$ python -q
>>> import numpy as np
>>> np.set_printoptions(suppress=True, linewidth=160)
>>> K = np.load("mat.npy")
>>> print(K)
[[-1  0  1  2  3  4]
 [ 5  6  7  8  9 10]
 [11 12 13 14 15 16]
 [17 18 19 20 21 22]]
>>> Uu, sig, vt = np.linalg.svd(K)
>>> print(sig.round(1) + 0)
[61.4  4.5  0.   0. ]
>>> M2 = Uu[:, :2] @ np.diag(sig[:2]) @ vt[:2]
>>> np.linalg.matrix_rank(K, rtol=0.05)
np.int64(2)
>>> K.ravel(order="F")
array([-1,  5, 11, 17,  0,  6, 12, 18,  1,  7, 13, 19,  2,  8, 14, 20,  3,  9, 15, 21,  4, 10, 16, 22])
>>> K.reshape(-1, 2)
array([[-1,  0],
       [ 1,  2],
       [ 3,  4],
       [ 5,  6],
       [ 7,  8],
       [ 9, 10],
       [11, 12],
       [13, 14],
       [15, 16],
       [17, 18],
       [19, 20],
       [21, 22]])
>>> K.reshape(2, -1)
array([[-1,  0,  1,  2,  3,  4,  5,  6,  7,  8,  9, 10],
       [11, 12, 13, 14, 15, 16, 17, 18, 19, 20, 21, 22]])
>>> t3 = K.reshape(4, 2, -1)
>>> t3[:, 0]
array([[-1,  0,  1],
       [ 5,  6,  7],
       [11, 12, 13],
       [17, 18, 19]])
>>> print(t3.shape)
(4, 2, 3)
>>> np.einsum("ihd,ihd->ih", t3, t3)
array([[   2,   29],
       [ 110,  245],
       [ 434,  677],
       [ 974, 1325]])
>>> t3.sum(axis=1)
array([[ 1,  3,  5],
       [13, 15, 17],
       [25, 27, 29],
       [37, 39, 41]])
>>> np.einsum("ihd,jhd->hij", t3, t3).shape
(2, 4, 4)
>>> rank = np.linalg.matrix_rank(K)
>>> rank
np.int64(2)
>>> N = np.linalg.svd(K)[2][rank:].T
>>> print(N.shape)
(6, 4)
>>> np.round(K @ N, 1) + 0
array([[0., 0., 0., 0.],
       [0., 0., 0., 0.],
       [0., 0., 0., 0.],
       [0., 0., 0., 0.]])
>>> np.round(N @ N.T, 1) + 0
array([[ 0.5, -0.4, -0.2, -0.1,  0. ,  0.2],
       [-0.4,  0.7, -0.2, -0.1,  0. ,  0. ],
       [-0.2, -0.2,  0.8, -0.2, -0.1, -0.1],
       [-0.1, -0.1, -0.2,  0.8, -0.2, -0.2],
       [ 0. ,  0. , -0.1, -0.2,  0.7, -0.4],
       [ 0.2,  0. , -0.1, -0.2, -0.4,  0.5]])
>>> np.allclose(K @ N, 0)
True
>>> X = np.loadtxt("m.csv", delimiter=",")
>>> X
array([[-5., -4.],
       [-5., -4.]])
>>> (X - X.T) / 2
array([[ 0. ,  0.5],
       [-0.5,  0. ]])
>>> np.allclose(X @ X.T, X.T @ X)
False
>>> np.trace(X)
np.float64(-9.0)
>>> np.round(np.linalg.det(X), 1)
np.float64(0.0)
>>> np.round(np.linalg.matrix_power(X, 2), 1)
array([[45., 36.],
       [45., 36.]])
>>> np.round(np.sort(np.abs(np.linalg.eigvals(X))), 1)
array([0., 9.])
>>> M = np.array([[38, 0, 3, 1], [-3, 40, 3, -2], [1, 0, -50, 2], [1, 2, 3, -13]])
>>> rng = np.random.default_rng(603753)
>>> z = rng.permutation(4)
>>> z
array([2, 1, 3, 0])
>>> M2 = M[z][:, z]
>>> np.trace(M2)
np.int64(15)
>>> M2
array([[-50,   0,   2,   1],
       [  3,  40,  -2,  -3],
       [  3,   2, -13,   1],
       [  3,   0,   1,  38]])
>>> print(np.allclose(M2, M))
False
>>> round(float(np.linalg.det(M2)), 1), round(float(np.linalg.det(M[z])), 1)
(975974.0, 975974.0)
>>> np.diag(M2)
array([-50,  40, -13,  38])
>>> np.round(np.sort(np.abs(np.linalg.eigvals(M2))), 1)
array([12.8, 38.1, 39.9, 50.2])
>>> m1 = np.array([[1, -2, 4, -8],
...     [1, -1, 1, -1],
...     [1, 0, 0, 0],
...     [1, 1, 1, 1],
...     [1, 2, 4, 8],
...     [1, 3, 9, 27]])
>>> m1
array([[ 1, -2,  4, -8],
       [ 1, -1,  1, -1],
       [ 1,  0,  0,  0],
       [ 1,  1,  1,  1],
       [ 1,  2,  4,  8],
       [ 1,  3,  9, 27]])
>>> P = m1 @ np.linalg.solve(m1.T @ m1, m1.T)
>>> np.round((np.eye(6) - P) @ m1, 1) + 0
array([[0., 0., 0., 0.],
       [0., 0., 0., 0.],
       [0., 0., 0., 0.],
       [0., 0., 0., 0.],
       [0., 0., 0., 0.],
       [0., 0., 0., 0.]])
>>> print(np.round(P @ m1[:, 2], 1) + 0)
[4. 1. 0. 1. 4. 9.]
>>> J = np.load("case0.npy")
>>> J
array([[ -2.,   5.,  -3.,  -3.],
       [  5.,  22., -15., -15.],
       [ -3., -15.,   6.,   9.],
       [ -3., -15.,   9.,   6.]])
>>> W = np.array([[-7, 3, 4, -7, 0, -4],
...     [3, -4, 2, 7, 9, 2],
...     [7, -9, 7, 0, 9, 6],
...     [0, 6, 6, -8, 6, 2]])
>>> coef = np.array([1, 1, 3, 2, 2, 4])
>>> hid = np.maximum(J @ W + coef, 0)
>>> np.round((hid > 0).mean(axis=0), 1)
array([0.8, 0.5, 0.5, 0.5, 0.2, 0.5])
>>> (hid > 0).astype(int)
array([[1, 0, 0, 1, 1, 0],
       [0, 0, 0, 1, 0, 0],
       [1, 1, 1, 0, 0, 1],
       [1, 1, 1, 0, 0, 1]])
>>> Z = np.array([[-2, 0], [3, -2], [-3, 1], [0, 2], [-3, 0], [2, 1]])
>>> hid @ Z
array([[ -24.,  150.],
       [   0.,  482.],
       [  27.,   -7.],
       [-135.,   98.]])
>>> data = np.loadtxt("w.csv", delimiter=",")
>>> data
array([[-4., -5.,  0.,  0.,  0.,  0.],
       [ 4.,  5.,  0.,  0.,  0.,  0.],
       [-3.,  4.,  0.,  0.,  0.,  0.],
       [ 0.,  0., -4., -5.,  0.,  0.],
       [ 0.,  0.,  4.,  5.,  0.,  0.],
       [ 0.,  0., -3.,  4.,  0.,  0.],
       [ 0.,  0.,  0.,  0., -4., -5.],
       [ 0.,  0.,  0.,  0.,  4.,  5.],
       [ 0.,  0.,  0.,  0., -3.,  4.]])
>>> z = rng.permutation(6)
>>> M2 = data[:, z] * rng.choice([-1, 1], 6)
>>> print(M2)
[[ 0. -5.  0.  4.  0. -0.]
 [ 0.  5.  0. -4.  0. -0.]
 [ 0.  4.  0.  3.  0. -0.]
 [-5.  0.  0. -0. -4. -0.]
 [ 5.  0.  0. -0.  4. -0.]
 [ 4.  0.  0. -0. -3. -0.]
 [ 0.  0. -4. -0.  0.  5.]
 [ 0.  0.  4. -0.  0. -5.]
 [ 0.  0. -3. -0.  0. -4.]]
>>> Uu, _, vt = np.linalg.svd(data.T @ M2)
>>> z
array([3, 1, 4, 0, 2, 5])
>>> print(np.round(np.linalg.lstsq(data, M2)[0], 1) + 0)
[[ 0.  0.  0. -1.  0.  0.]
 [ 0.  1.  0.  0.  0.  0.]
 [ 0.  0.  0.  0.  1.  0.]
 [ 1.  0.  0.  0.  0.  0.]
 [ 0.  0.  1.  0.  0.  0.]
 [ 0.  0.  0.  0.  0. -1.]]
